% ipython --no-banner

In [1]: import numpy as np

In [2]: import numpy.linalg as la

In [3]: np.set_printoptions(suppress=True, linewidth=200)

In [4]: F = np.array([[-2.0, 3.0, -1.0], [-4.0, 6.0, -2.0], [-4.0, 5.0, -1.0]])

In [5]: print(np.round(F @ la.pinv(F) @ F, 2))
[[-2.  3. -1.]
 [-4.  6. -2.]
 [-4.  5. -1.]]

In [6]: try:
   ...:     la.inv(F)
   ...: except la.LinAlgError as e:
   ...:     print(e)
   ...: 
Singular matrix

In [7]: left, sv, Vt = la.svd(F)

In [8]: print(sv.round(2) + 0)
[10.56  0.73  0.  ]

In [9]: other = left[:, :2] @ np.diag(sv[:2]) @ Vt[:2]

In [10]: print(la.matrix_rank(other))
2

In [11]: print(round(float(la.norm(F - other) / la.norm(F)), 2))
0.0

In [12]: print(la.matrix_rank(F, rtol=0.05))
2

In [13]: print(round(np.abs(la.eigvals(F)).max(), 2))
2.0

In [14]: print(F @ F)
[[-4.  7. -3.]
 [-8. 14. -6.]
 [-8. 13. -5.]]

In [15]: la.determinant(F)
---------------------------------------------------------------------------
AttributeError                            Traceback (most recent call last)
Cell In[15], line 1
----> 1 la.determinant(F)

AttributeError: module 'numpy.linalg' has no attribute 'determinant'

In [16]: print(round(float(la.det(F)), 2))
0.0

In [17]: print((F + F.T) / 2)
[[-2.  -0.5 -2.5]
 [-0.5  6.   1.5]
 [-2.5  1.5 -1. ]]

In [18]: print(np.allclose(F, F.T))
False

In [19]: print(np.trace(F))
3.0
